% python3 -q
>>> import numpy as np
>>> np.set_printoptions(precision=2, suppress=True, linewidth=200, legacy="1.25")
>>> F = np.loadtxt("layer2.csv", delimiter=",")
>>> print(F)
[[  9.   0.   6.   9.   9.]
 [ 14.   9.   9.  15.  17.]
 [ 14.  16.  17.  18.  19.]
 [ 21.  16.  22.  19.  28.]
 [ 25.  17.  24.  26.  31.]
 [ 30.  20.  33.  33.  38.]
 [ 31.  24.  38.  39.  45.]
 [ 37.  25.  45.  43.  51.]
 [ 43.  32.  47.  47.  59.]
 [ 43.  33.  54.  50.  67.]
 [ 45.  42.  56.  57.  75.]
 [ 51.  47.  58.  66.  81.]
 [ 53.  55.  65.  66.  89.]
 [ 58.  64.  70.  70.  98.]
 [ 63.  72.  76.  78. 100.]
 [ 72.  79.  79.  82. 102.]
 [ 78.  85.  80.  89. 102.]
 [ 81.  94.  84.  92. 106.]
 [ 88. 101.  90.  97. 113.]
 [ 89. 106.  98.  98. 114.]
 [ 98. 108. 104.  98. 115.]
 [107. 108. 112. 106. 120.]
 [107. 113. 114. 108. 123.]
 [115. 117. 116. 115. 126.]
 [121. 122. 123. 118. 128.]
 [125. 128. 132. 126. 130.]
 [126. 132. 135. 128. 131.]
 [127. 135. 144. 133. 137.]]
>>> u = np.array([-1, -1])
>>> print(np.array([np.convolve(row, u, "same") for row in F]))
[[  -9.   -9.   -6.  -15.  -18.]
 [ -14.  -23.  -18.  -24.  -32.]
 [ -14.  -30.  -33.  -35.  -37.]
 [ -21.  -37.  -38.  -41.  -47.]
 [ -25.  -42.  -41.  -50.  -57.]
 [ -30.  -50.  -53.  -66.  -71.]
 [ -31.  -55.  -62.  -77.  -84.]
 [ -37.  -62.  -70.  -88.  -94.]
 [ -43.  -75.  -79.  -94. -106.]
 [ -43.  -76.  -87. -104. -117.]
 [ -45.  -87.  -98. -113. -132.]
 [ -51.  -98. -105. -124. -147.]
 [ -53. -108. -120. -131. -155.]
 [ -58. -122. -134. -140. -168.]
 [ -63. -135. -148. -154. -178.]
 [ -72. -151. -158. -161. -184.]
 [ -78. -163. -165. -169. -191.]
 [ -81. -175. -178. -176. -198.]
 [ -88. -189. -191. -187. -210.]
 [ -89. -195. -204. -196. -212.]
 [ -98. -206. -212. -202. -213.]
 [-107. -215. -220. -218. -226.]
 [-107. -220. -227. -222. -231.]
 [-115. -232. -233. -231. -241.]
 [-121. -243. -245. -241. -246.]
 [-125. -253. -260. -258. -256.]
 [-126. -258. -267. -263. -259.]
 [-127. -262. -279. -277. -270.]]
>>> print(np.cross(F[16, :3], F[17, :3]))
[-380.  -72.  447.]
>>> print(np.polyval(u, F[16]))
[ -79.  -86.  -81.  -90. -103.]
>>> print(np.correlate(F[16], F[17], "full"))
[ 8268. 16186. 22852. 31266. 40028. 31265. 23414. 16797.  8262.]
